$ python -q
>>> import numpy as np
>>> from numpy import linalg as LA
>>> np.set_printoptions(precision=2, suppress=True, linewidth=160)
>>> F = np.load("a.npy")
>>> F
array([[-1.56,  7.4 , -6.54],
       [ 7.36,  5.51,  3.94],
       [-4.01,  4.89, -7.74],
       [-6.22,  4.94, -6.07],
       [-4.9 , -7.69,  4.1 ],
       [ 6.09, -7.48,  2.63],
       [-9.52,  2.84, -1.14],
       [ 9.04, -4.28,  0.03],
       [-9.16,  1.04, -3.87],
       [-8.6 ,  4.97, -1.16]])
>>> d = LA.norm(F[:, None] - F[None], axis=-1)
>>> d[2].round(6).argsort(kind="stable")[:4]
array([2, 3, 0, 8])
>>> np.flatnonzero(d[2] < d.mean() / 2)
array([0, 2, 3])
>>> LA.norm(F, axis=1)
array([10.  , 10.  ,  9.99, 10.  , 10.  , 10.  , 10.  , 10.  , 10.  , 10.  ])
>>> (d + 1e9 * np.eye(10)).round(6).argmin(axis=1)
array([2, 7, 3, 2, 5, 7, 9, 5, 6, 6])
>>> cov = np.cov(F, rowvar=False)
>>> np.argsort(-F.std(axis=0).round(6), kind="stable")
array([0, 1, 2])
>>> np.median(F, axis=0)
array([-4.46,  3.86, -1.15])
>>> np.argwhere(np.triu(np.abs(np.corrcoef(F.T)) > 0.8, 1))
array([], shape=(0, 2), dtype=int64)
>>> cov.shape
(3, 3)
>>> B = F / np.sqrt((F ** 2).mean(axis=1, keepdims=True))
>>> LA.matrix_rank(B) == LA.matrix_rank(F)
np.True_
>>> P = F @ LA.solve(F.T @ F, F.T)
>>> P @ F[:, 2]
array([-6.54,  3.94, -7.74, -6.07,  4.1 ,  2.63, -1.14,  0.03, -3.87, -1.16])
>>> np.allclose(P @ P, P)
True
>>> LA.matrix_rank(np.eye(10) - P)
np.int64(7)
>>> round(float(np.trace(P)), 2)
3.0
>>> np.diag(P)
array([0.29, 0.59, 0.33, 0.19, 0.4 , 0.23, 0.22, 0.3 , 0.21, 0.24])
>>> m1 = np.load("x.npy")
>>> m1
array([[ 0.7 , -0.49,  0.4 ,  0.2 ,  2.7 ],
       [ 0.9 ,  1.3 , -1.3 , -0.4 , -0.4 ],
       [-0.1 , -1.08,  1.1 , -1.  ,  0.4 ],
       [ 0.3 , -1.  ,  1.  ,  0.5 , -0.4 ],
       [ 0.6 ,  0.44, -0.5 , -1.3 ,  0.  ],
       [-1.7 ,  0.99, -1.  ,  1.2 , -1.5 ],
       [-1.2 ,  0.09,  0.  ,  0.8 , -0.1 ],
       [ 0.9 , -1.31,  1.2 , -0.4 , -1.4 ],
       [-0.7 ,  1.87, -1.9 ,  1.  , -2.1 ],
       [-0.5 , -0.18,  0.2 ,  1.3 ,  0.4 ],
       [ 0.  ,  0.6 , -0.6 , -0.6 ,  0.6 ],
       [ 0.6 , -0.59,  0.6 , -0.9 , -0.4 ],
       [ 0.3 , -0.76,  0.7 , -0.3 , -0.1 ],
       [ 0.5 , -0.95,  0.9 ,  0.6 , -0.8 ],
       [ 1.8 , -0.49,  0.4 ,  0.2 , -1.  ],
       [ 1.5 , -2.4 ,  2.4 , -0.1 ,  1.1 ],
       [-0.3 , -0.81,  0.8 , -0.2 ,  1.4 ],
       [ 0.9 , -0.46,  0.5 , -1.1 , -0.8 ],
       [ 0.  ,  0.18, -0.2 ,  0.8 ,  0.3 ],
       [ 2.  ,  2.1 , -2.  ,  0.9 , -0.8 ],
       [-0.9 , -0.67,  0.6 ,  0.8 ,  0.8 ],
       [-1.7 , -1.47,  1.4 ,  0.6 ,  0.  ],
       [ 1.8 ,  0.64, -0.6 ,  0.5 ,  0.4 ],
       [ 0.  ,  0.46, -0.4 ,  0.8 , -0.8 ],
       [ 0.9 , -0.29,  0.3 ,  0.4 ,  1.5 ]])
>>> P = m1 @ LA.solve(m1.T @ m1, m1.T)
>>> np.round(np.trace(P), 2)
np.float64(5.0)
>>> np.round(P @ m1[:, 2], 2) + 0
array([ 0.4, -1.3,  1.1,  1. , -0.5, -1. ,  0. ,  1.2, -1.9,  0.2, -0.6,  0.6,  0.7,  0.9,  0.4,  2.4,  0.8,  0.5, -0.2, -2. ,  0.6,  1.4, -0.6, -0.4,  0.3])
>>> np.allclose(P @ P, P)
True
>>> data = np.array([[0, 0, 0, 0, 0, 0],
...     [0, 0, 1, 1, 1, 0],
...     [0, 1, 0, 1, 1, 0],
...     [0, 1, 1, 0, 1, 0],
...     [0, 1, 1, 1, 0, 0],
...     [0, 0, 0, 0, 0, 0]])
>>> # 3 groups of indices that never mix
>>> (data != 0).astype(int)
array([[0, 0, 0, 0, 0, 0],
       [0, 0, 1, 1, 1, 0],
       [0, 1, 0, 1, 1, 0],
       [0, 1, 1, 0, 1, 0],
       [0, 1, 1, 1, 0, 0],
       [0, 0, 0, 0, 0, 0]])
>>> np.flatnonzero(LA.matrix_power((data != 0) + (data.T != 0) + np.eye(6), 6)[5])
array([5])
>>> data @ data
array([[0, 0, 0, 0, 0, 0],
       [0, 3, 2, 2, 2, 0],
       [0, 2, 3, 2, 2, 0],
       [0, 2, 2, 3, 2, 0],
       [0, 2, 2, 2, 3, 0],
       [0, 0, 0, 0, 0, 0]])
>>> np.sort(LA.eigvals(data).real)
array([-1., -1., -1.,  0.,  0.,  3.])
>>> Ac = F - F.mean(axis=0)
>>> left, sig, VT = LA.svd(Ac, full_matrices=False)
>>> (np.sign(left[:, 0]) == np.sign(left[0, 0])).astype(int)
array([1, 0, 1, 1, 0, 0, 1, 0, 1, 1])
>>> sig ** 2 / (sig ** 2).sum()
array([0.65, 0.27, 0.08])
>>> np.abs(VT[-1])
array([0.13, 0.49, 0.86])
>>> np.abs(VT[0]).argmax()
np.int64(0)
>>> LA.matrix_rank(Ac)
np.int64(3)
>>> round(float(LA.eigvalsh(data).min()), 2)
-1.0
>>> t3 = np.stack([data, -2 * data, data[::-1]])
>>> t3.sum(axis=0)
array([[ 0,  0,  0,  0,  0,  0],
       [ 0,  1,  0,  0, -1,  0],
       [ 0,  0,  1, -1,  0,  0],
       [ 0,  0, -1,  1,  0,  0],
       [ 0, -1,  0,  0,  1,  0],
       [ 0,  0,  0,  0,  0,  0]])
>>> (t3 @ data.T).shape
(3, 6, 6)
>>> [round(float(x), 2) for x in LA.svd(data, compute_uv=False)[:3]]
[3.0, 1.0, 1.0]
>>> np.argsort(-LA.norm(data, axis=0).round(6), kind="stable")[:3]
array([1, 2, 3])
>>> np.round(LA.norm(data, 2) / LA.norm(data), 2)
np.float64(0.87)
>>> mat = np.load("run16.npy")
>>> mat
array([[-1, -2,  0,  1, -1,  0],
       [ 0, -1, -1,  1,  2,  0],
       [ 0,  0,  2, -2,  2,  1],
       [ 0,  0,  0, -2,  2, -2],
       [ 0,  0,  0,  0, -1,  1],
       [ 0,  0,  0,  0,  0,  0]])
>>> # triangular: eigenvalues sit on the diagonal
>>> basis = F[[6, 3]].astype(float)
>>> for _ in range(4):
...     labels = LA.norm(F[:, None] - basis, axis=-1).argmin(axis=1)
...     basis = np.array([F[labels == j].mean(axis=0) for j in range(2)])
... 
>>> labels
array([1, 1, 1, 1, 0, 0, 0, 1, 0, 0])
>>> np.bincount(labels)
array([5, 5])
